In [1]: import numpy as np

In [2]: import numpy.linalg as la

In [3]: np.set_printoptions(suppress=True, linewidth=120)

In [4]: mat = np.load("out11.npy")

In [5]: print(mat)
[[-21   1   2   2  -2]
 [  3 -52   1  -3   1]
 [  0  -3 -21   0   1]
 [ -3  -3  -3  38  -2]
 [  0   0   3  -2 -29]]

In [6]: x = np.array([-1, -3, -2, -2, -2])

In [7]: y = mat @ x

In [8]: print(y)
[ 14 155  49 -54  56]

In [9]: print(np.round(la.solve(mat, y + mat[:, 2]), 2))
[-1. -3. -1. -2. -2.]

In [10]: print(np.round(la.solve(mat, -3 * y), 2))
[3. 9. 6. 6. 6.]

In [11]: rng = np.random.default_rng(77721)

In [12]: lab = rng.permutation(5)

In [13]: print(lab)
[3 1 4 2 0]

In [14]: Y = mat[lab][:, lab]

In [15]: print(np.trace(Y))
-85

In [16]: print(np.allclose(Y, mat))
False

In [17]: K = np.load("mat.npy")

In [18]: print(K)
[[6 8 8 6 1 5]
 [5 6 8 8 6 1]
 [1 5 6 8 8 6]
 [6 1 5 6 8 8]
 [8 6 1 5 6 8]
 [8 8 6 1 5 6]]

In [19]: u = np.array([4, 0, 3])

In [20]: print(np.cross(K[2, :3], K[1, :3]))
[  4  22 -19]

In [21]: print(np.convolve(K[2], u))
[ 4 20 27 47 50 48 24 18]

In [22]: print(np.polyval(u, K[2]))
[  7 103 147 259 259 147]

In [23]: F = np.loadtxt("block4.csv", delimiter=",")

In [24]: print(F.round(2))
[[-22.81 -30.29 -32.19  45.76  -6.1  -11.41]
 [-14.73 -18.78 -19.81  30.33  -6.48  -7.44]
 [-14.36 -18.25 -19.23  29.6   -6.48  -7.26]
 [ -9.72 -11.82 -12.13  20.59  -6.35  -5.06]
 [ -6.87  -7.98  -7.78  14.93  -6.04  -3.74]
 [ -1.61  -1.36  -0.07   4.01  -4.19  -1.38]
 [ -1.32  -1.04   0.31   3.36  -3.94  -1.24]
 [ -0.58  -0.3    1.11   1.64  -3.04  -0.88]
 [ -0.14   0.03   1.22   0.49  -1.88  -0.55]
 [  0.55   1.57  -3.08  -0.27   2.34   2.16]
 [  0.8    2.17  -3.4   -0.51   2.54   2.66]
 [  1.35   3.42  -3.79  -1.07   2.79   3.61]
 [  3.33   7.7   -3.95  -3.41   2.99   6.44]
 [  5.91  13.    -3.1   -6.71   2.73   9.59]
 [  9.84  20.81  -0.93 -11.98   1.94  13.94]
 [ 16.22  33.19   3.61 -20.87   0.29  20.48]
 [ 16.45  33.63   3.79 -21.19   0.22  20.71]
 [ 23.02  46.14   9.16 -30.58  -1.7   27.07]]

In [25]: print(np.round(F @ la.pinv(F) @ F, 2))
[[-22.81 -30.29 -32.19  45.76  -6.1  -11.41]
 [-14.73 -18.78 -19.81  30.33  -6.48  -7.44]
 [-14.36 -18.25 -19.23  29.6   -6.48  -7.26]
 [ -9.72 -11.82 -12.13  20.59  -6.35  -5.06]
 [ -6.87  -7.98  -7.78  14.93  -6.04  -3.74]
 [ -1.61  -1.36  -0.07   4.01  -4.19  -1.38]
 [ -1.32  -1.04   0.31   3.36  -3.94  -1.24]
 [ -0.58  -0.3    1.11   1.64  -3.04  -0.88]
 [ -0.14   0.03   1.22   0.49  -1.88  -0.55]
 [  0.55   1.57  -3.08  -0.27   2.34   2.16]
 [  0.8    2.17  -3.4   -0.51   2.54   2.66]
 [  1.35   3.42  -3.79  -1.07   2.79   3.61]
 [  3.33   7.7   -3.95  -3.41   2.99   6.44]
 [  5.91  13.    -3.1   -6.71   2.73   9.59]
 [  9.84  20.81  -0.93 -11.98   1.94  13.94]
 [ 16.22  33.19   3.61 -20.87   0.29  20.48]
 [ 16.45  33.63   3.79 -21.19   0.22  20.71]
 [ 23.02  46.14   9.16 -30.58  -1.7   27.07]]

In [26]: print(la.lstsq(F[:-1].T, F[-1])[2])
3
